% python3 -q
>>> import numpy as np
>>> import numpy.linalg as la
>>> np.set_printoptions(precision=2, suppress=True, linewidth=160, sign=" ")
>>> sig = 20 * 0.7 ** np.arange(5)
>>> Q, _ = la.qr(np.array([[0.1, 1.1, 1.5, -0.1, 0.6],
...     [0.7, -1.9, 0.8, -1.3, 0.4],
...     [-0.8, 1.6, 0.2, 0.8, 0.5],
...     [-0.3, -1.2, 0.9, -0.3, 1.7],
...     [-1.0, 0.3, -0.4, -0.1, -0.9]]))
>>> rng = np.random.default_rng(31252)
>>> mat = rng.normal(size=(31, 5)) * sig @ Q
>>> mat
array([[ 13.1 ,  -5.22,  14.11, -14.37,   7.75],
       [  2.46,   9.57,   5.77, -11.44,  39.9 ],
       [ -4.02, -23.28,   1.05,   6.02,  -2.34],
       [ -0.64, -12.17,   7.92,  -7.57,   0.34],
       [ 11.32,  -8.33,  15.74, -28.54, -11.63],
       [  1.01,  -1.78,  -7.54,  -0.19,   3.28],
       [ -3.24,  -8.22,  -5.78,  -3.33,   0.23],
       [ -0.81, -23.22,   3.25,   5.85, -18.2 ],
       [ -8.24,   0.09, -10.07,   4.32,   8.14],
       [ -8.37,   8.59, -15.09,   7.02,   4.69],
       [ -9.26, -19.55,  10.02,   2.8 ,  -6.88],
       [-12.53,  -1.14,   0.68,   4.74,  16.94],
       [-13.79,  -6.89,   2.28,   5.07,  -5.38],
       [  5.42,  20.79, -18.13,  -5.49,   9.  ],
       [-14.08,  -3.78, -21.61,  18.  ,  -7.53],
       [ -1.23,  -0.29,  -5.52,   0.87,  11.58],
       [ -0.42,   1.47,   5.09,  -3.1 , -14.14],
       [ 11.6 ,  -6.37,  17.77, -23.93, -11.15],
       [  1.1 ,  14.08, -10.86,   6.56,  10.14],
       [  3.36, -10.77,  29.46,  -4.93, -16.65],
       [ -9.1 ,  -0.92,  10.22,   6.56,   8.76],
       [  3.95,  -2.8 ,  -1.69,  -7.13,   1.5 ],
       [ 18.4 ,  30.34,   0.03, -16.57,  11.25],
       [-14.76, -31.8 ,  26.67,   2.86, -10.45],
       [-16.84, -20.06,  12.21,   9.39,  -2.95],
       [ -2.86,   7.72, -12.63,   6.77,  -8.69],
       [-11.88,   1.36, -10.94,   5.48,   4.11],
       [ -1.68,  -7.65,   0.81,   4.57,  -7.39],
       [ -0.78,  -9.98,   0.2 ,  15.96,  -7.4 ],
       [-11.61,  10.95, -14.63,  14.4 ,  24.67],
       [  4.89,   8.94, -15.73,  16.02, -10.44]])
>>> gram = np.cov(mat, rowvar=False)
>>> np.argwhere(np.triu(np.abs(np.corrcoef(mat.T)) > 0.8, 1))
array([], shape=(0, 2), dtype=int64)
>>> np.corrcoef(mat.T)
array([[ 1.  ,  0.38,  0.16, -0.72, -0.02],
       [ 0.38,  1.  , -0.58, -0.1 ,  0.54],
       [ 0.16, -0.58,  1.  , -0.5 , -0.3 ],
       [-0.72, -0.1 , -0.5 ,  1.  , -0.04],
       [-0.02,  0.54, -0.3 , -0.04,  1.  ]])
>>> gram.shape
(5, 5)
>>> np.polyfit(mat[:, 0], mat[:, 1], 1)
array([ 0.57, -1.64])
>>> la.eigvalsh(gram)[::-1]
array([ 332.92,  218.72,  107.28,   27.67,   16.43])
